$ python3 -q
>>> import numpy as np
>>> from numpy import linalg as LA
>>> np.set_printoptions(precision=3, suppress=True, linewidth=140, sign=" ")
>>> arr = np.load("layer9.npy")
>>> arr
array([[-0.1  , -0.8  ,  0.6  ,  0.   , -0.4  , -2.3  , -0.8  ,  0.   , -1.1  , -1.9  ],
       [ 1.1  ,  0.3  , -0.6  , -1.1  ,  2.8  ,  3.1  , -0.8  ,  0.1  ,  0.7  , -0.8  ],
       [ 0.911, -0.295, -0.199, -0.052,  0.184,  0.622, -0.778,  0.472, -1.023, -0.125],
       [ 0.9  , -0.3  , -0.2  , -0.1  ,  0.2  ,  0.6  , -0.8  ,  0.5  , -1.   , -0.1  ]])
>>> G = arr.T @ arr
>>> round(float(np.trace(G)), 3), round(float((arr ** 2).sum()), 3)
(40.54, 40.54)
>>> (arr @ arr.T).shape
(4, 4)
>>> LA.svd(arr, compute_uv=False) ** 2
array([ 26.999,   9.929,   3.61 ,   0.003])
>>> np.diag(G)
array([  2.86 ,   0.907,   0.8  ,   1.223,   8.074,  15.647,   2.525,   0.483,   3.747,   4.276])
>>> LA.matrix_rank(G)
np.int64(4)
>>> np.round(LA.eigvalsh(G)[::-1], 3) + 0
array([ 26.999,   9.929,   3.61 ,   0.003,   0.   ,   0.   ,   0.   ,   0.   ,   0.   ,   0.   ])
>>> feats = np.array([[-0.2, 1.1, 0.2, 0.1, -1.3, -0.5, -1.4, -0.7, -1.0, 0.1, 0.4],
...     [0.6, -0.7, 0.3, 0.5, 0.9, 0.8, 0.6, -0.7, 0.3, -1.0, 0.5],
...     [0.5, 0.5, -2.3, 1.9, -0.9, 2.8, -0.2, 1.5, -0.9, 0.3, 0.1],
...     [0.7, -0.5, 0.2, -0.5, 1.0, 0.4, -0.2, -0.6, 0.7, -0.1, 1.1],
...     [0.4, -0.1, 0.2, 0.8, 1.7, 0.0, 0.6, -0.6, -0.4, -0.1, -0.3]])
>>> out = np.array([[2, 2],
...     [2, 0],
...     [0, 2],
...     [1, 1],
...     [2, 1],
...     [1, 1],
...     [1, 0],
...     [0, 2],
...     [2, 0],
...     [0, 1],
...     [2, 2]])
>>> out.T @ feats.T
array([[-3.8,  5.1,  3.1,  5.7,  4. ],
       [-2.2,  2.6,  3.7,  3.6,  1.8]])
>>> feats @ out
array([[-3.8, -2.2],
       [ 5.1,  2.6],
       [ 3.1,  3.7],
       [ 5.7,  3.6],
       [ 4. ,  1.8]])
>>> print(LA.matrix_rank(feats @ out))
2
>>> print(np.einsum("ik,kj->ij", feats, out))
[[-3.8 -2.2]
 [ 5.1  2.6]
 [ 3.1  3.7]
 [ 5.7  3.6]
 [ 4.   1.8]]
>>> print(np.vstack([feats, out.T]).shape)
(7, 11)
>>> np.einsum("ik,kj->ji", feats, out)
array([[-3.8,  5.1,  3.1,  5.7,  4. ],
       [-2.2,  2.6,  3.7,  3.6,  1.8]])
>>> np.argsort(-LA.norm(arr, axis=0).round(6), kind="stable")[:3]
array([ 5,  4,  9])
>>> LA.cond(arr) > 100
np.False_
>>> print([round(float(x), 3) for x in LA.svd(arr, compute_uv=False)[:3]])
[5.196, 3.151, 1.9]
>>> mat = np.array([[5.0, -3.0, 0.0, 3.0],
...     [0.0, 1.0, -2.0, 6.0],
...     [0.0, -2.0, 1.0, 6.0],
...     [0.0, -1.0, -2.0, 8.0]])
>>> out = np.array([[7, -8], [3, -8], [3, -7], [4, -6]])
>>> out.T @ mat.T
array([[ 38.,  21.,  21.,  23.],
       [-34., -30., -27., -26.]])
>>> np.einsum("ik,kj->ji", mat, out)
array([[ 38.,  21.,  21.,  23.],
       [-34., -30., -27., -26.]])
>>> K = np.load("case13.npy")
>>> K
array([[   7,    5,    8],
       [   8,    5,   11],
       [   9,   11,   20],
       [  14,   13,   20],
       [  16,   18,   26],
       [  17,   18,   29],
       [  19,   21,   32],
       [  26,   22,   33],
       [  26,   29,   40],
       [  30,   32,   45],
       [  39,   35,   51],
       [  45,   43,   58],
       [  46,   51,   58],
       [  53,   52,   67],
       [  57,   59,   76],
       [  61,   60,   82],
       [  63,   60,   87],
       [  70,   60,   87],
       [  79,   66,   92],
       [  83,   73,  100],
       [  92,   73,  104]])
>>> G = np.cov(K, rowvar=False)
>>> np.argwhere(np.triu(np.abs(np.corrcoef(K.T)) > 0.8, 1))
array([[ 0,  1],
       [ 0,  2],
       [ 1,  2]])
>>> LA.eigvalsh(G)[::-1]
array([ 2152.098,    11.007,     4.439])
>>> round(np.corrcoef(K[:, 2], K[:, 1])[0, 1], 3)
np.float64(0.992)
>>> np.polyfit(K[:, 2], K[:, 1], 1)
array([ 0.746, -1.615])
>>> vec = np.array([0, 2, -3])
>>> h = np.maximum(K @ vec, 0)
>>> print(np.tanh(K @ vec))
[-1. -1. -1. -1. -1. -1. -1. -1. -1. -1. -1. -1. -1. -1. -1. -1. -1. -1. -1. -1. -1.]
>>> np.maximum(K @ vec, 0) - np.maximum(-K @ vec, 0)
array([ -14,  -23,  -38,  -34,  -42,  -51,  -54,  -55,  -62,  -71,  -83,  -88,  -72,  -97, -110, -126, -141, -141, -144, -154, -166])
>>> h
array([ 0,  0,  0,  0,  0,  0,  0,  0,  0,  0,  0,  0,  0,  0,  0,  0,  0,  0,  0,  0,  0])
>>> out = np.c_[K[:, :1] @ np.array([[-5]]), np.array([0, -3, 3, -3, 0, 0, 2, 3, 1, 3, 0, 0, 0, 0, 2, 3, -2, -1, -2, -3, -3])]
>>> out
array([[ -35,    0],
       [ -40,   -3],
       [ -45,    3],
       [ -70,   -3],
       [ -80,    0],
       [ -85,    0],
       [ -95,    2],
       [-130,    3],
       [-130,    1],
       [-150,    3],
       [-195,    0],
       [-225,    0],
       [-230,    0],
       [-265,    0],
       [-285,    2],
       [-305,    3],
       [-315,   -2],
       [-350,   -1],
       [-395,   -2],
       [-415,   -3],
       [-460,   -3]])
>>> LA.matrix_rank(np.c_[K, out])
np.int64(4)
>>> vec = np.array([7, 9, 6])
>>> print(K @ vec)
[  142   167   282   335   430   455   514   578   683   768   894  1050  1129  1241  1386  1459  1503  1552  1699  1838  1925]
>>> K @ (2 * vec)
array([  284,   334,   564,   670,   860,   910,  1028,  1156,  1366,  1536,  1788,  2100,  2258,  2482,  2772,  2918,  3006,  3104,  3398,
        3676,  3850])
>>> K @ np.ones(3)
array([  20.,   24.,   40.,   47.,   60.,   64.,   72.,   81.,   95.,  107.,  125.,  146.,  155.,  172.,  192.,  203.,  210.,  217.,  237.,
        256.,  269.])
>>> print(K @ np.eye(3)[1])
[  5.   5.  11.  13.  18.  18.  21.  22.  29.  32.  35.  43.  51.  52.  59.  60.  60.  60.  66.  73.  73.]
>>> np.einsum("ij,j->i", K, vec)
array([  142,   167,   282,   335,   430,   455,   514,   578,   683,   768,   894,  1050,  1129,  1241,  1386,  1459,  1503,  1552,  1699,
        1838,  1925])
>>> print((K @ vec).argmax())
20
>>> LA.norm(K @ vec) <= LA.norm(K, 2) * LA.norm(vec) + 1e-9
np.True_
>>> Xs = K - K.mean(axis=0)
>>> V = LA.svd(Xs)[2][:1]
>>> out = Xs - Xs @ V.T @ V
>>> round(LA.norm(out) / LA.norm(Xs), 3)
np.float64(0.084)
>>> print((Xs @ V.T).std(axis=0))
[ 45.273]
>>> out.std(axis=0)
array([ 2.542,  2.365,  1.63 ])
>>> print(LA.norm(out, axis=1).round(6).argmax())
12
>>> A = np.loadtxt("x.csv", delimiter=",")
>>> A
array([[ -1.927,  -2.024, -19.405, -11.505,   0.146,   4.096, -13.677, -32.788,  -0.001,  -1.877],
       [ -1.705,  -2.098, -17.493,  -9.933,   0.577,   4.358, -12.631, -28.923,  -0.023,  -1.498],
       [ -1.699,  -2.1  , -17.435,  -9.885,   0.59 ,   4.364, -12.599, -28.806,  -0.024,  -1.486],
       [ -1.609,  -2.129, -16.591,  -9.2  ,   0.759,   4.454, -12.131, -27.119,  -0.043,  -1.327],
       [ -1.459,  -2.176, -15.067,  -7.981,   1.029,   4.572, -11.279, -24.103,  -0.092,  -1.055],
       [ -1.155,  -2.249, -11.058,  -4.907,   1.475,   4.551,  -8.96 , -16.41 ,  -0.329,  -0.445],
       [ -1.084,  -2.246,  -9.639,  -3.885,   1.516,   4.393,  -8.101, -13.801,  -0.453,  -0.277],
       [ -1.083,  -2.246,  -9.609,  -3.864,   1.516,   4.389,  -8.082, -13.746,  -0.456,  -0.274],
       [ -1.064,  -2.24 ,  -9.116,  -3.519,   1.512,   4.31 ,  -7.776, -12.858,  -0.505,  -0.223],
       [ -1.037,  -2.222,  -8.3  ,  -2.965,   1.482,   4.149,  -7.262, -11.414,  -0.592,  -0.148],
       [ -1.02 ,  -2.198,  -7.589,  -2.5  ,   1.43 ,   3.974,  -6.802, -10.183,  -0.674,  -0.094],
       [ -1.001,  -2.075,  -5.688,  -1.361,   1.156,   3.319,  -5.504,  -7.057,  -0.912,  -0.007],
       [ -1.   ,  -2.06 ,  -5.534,  -1.278,   1.124,   3.252,  -5.393,  -6.816,  -0.932,  -0.004],
       [ -0.945,  -1.475,  -2.572,  -0.092,   0.205,   1.445,  -2.953,  -2.753,  -1.181,  -0.09 ],
       [ -0.905,  -1.335,  -2.199,  -0.026,   0.068,   1.155,  -2.581,  -2.337,  -1.153,  -0.113],
       [ -0.232,  -0.246,  -0.332,   0.006,  -0.134,   0.034,  -0.415,  -0.396,  -0.31 ,  -0.071],
       [ -0.167,  -0.174,  -0.233,   0.003,  -0.101,   0.017,  -0.292,  -0.283,  -0.223,  -0.052],
       [  0.917,   0.786,   1.057,   0.087,   0.807,   0.322,   1.285,   1.518,   1.218,   0.374],
       [  1.159,   0.963,   1.305,   0.135,   1.062,   0.477,   1.572,   1.929,   1.537,   0.488],
       [  1.804,   1.399,   1.947,   0.306,   1.8  ,   0.979,   2.288,   3.069,   2.383,   0.816],
       [  2.559,   1.858,   2.677,   0.57 ,   2.734,   1.68 ,   3.058,   4.475,   3.364,   1.228],
       [  3.847,   2.556,   3.913,   1.143,   4.445,   3.061,   4.273,   7.039,   5.019,   1.983],
       [  5.495,   3.347,   5.51 ,   2.047,   6.777,   5.045,   5.727,  10.571,   7.11 ,   3.014],
       [  6.732,   3.887,   6.732,   2.823,   8.599,   6.644,   6.776,  13.376,   8.664,   3.822],
       [ 12.679,   6.111,  12.893,   7.326,  17.856,  15.073,  11.59 ,  28.179,  16.008,   7.96 ],
       [ 13.696,   6.449,  13.989,   8.191,  19.494,  16.595,  12.393,  30.877,  17.247,   8.696],
       [ 14.305,   6.647,  14.651,   8.719,  20.48 ,  17.514,  12.873,  32.511,  17.987,   9.141],
       [ 15.937,   7.163,  16.443,  10.17 ,  23.142,  20.006,  14.155,  36.954,  19.963,  10.341],
       [ 16.02 ,   7.189,  16.535,  10.246,  23.279,  20.134,  14.22 ,  37.184,  20.065,  10.403],
       [ 19.416,   8.203,  20.347,  13.415,  28.896,  25.429,  16.875,  46.708,  24.153,  12.946],
       [ 22.029,   8.939,  23.347,  15.966,  33.274,  29.583,  18.911,  54.248,  27.278,  14.935]])
>>> Xs = A - A.mean(axis=0)
>>> left, sv, vt = LA.svd(Xs, full_matrices=False)
>>> LA.matrix_rank(Xs)
np.int64(3)
>>> print(np.searchsorted(np.cumsum(sv ** 2) / (sv ** 2).sum(), 0.9) + 1)
1
>>> sv.round(3) + 0
array([ 181.169,   39.154,   11.629,    0.   ,    0.   ,    0.   ,    0.   ,    0.   ,    0.   ,    0.   ])
>>> (np.sign(left[:, 0]) == np.sign(left[0, 0])).astype(int)
array([ 1,  1,  1,  1,  1,  1,  1,  1,  1,  1,  1,  1,  1,  1,  1,  1,  1,  1,  1,  1,  0,  0,  0,  0,  0,  0,  0,  0,  0,  0,  0])
>>> np.abs(vt[0]).argmax()
np.int64(7)
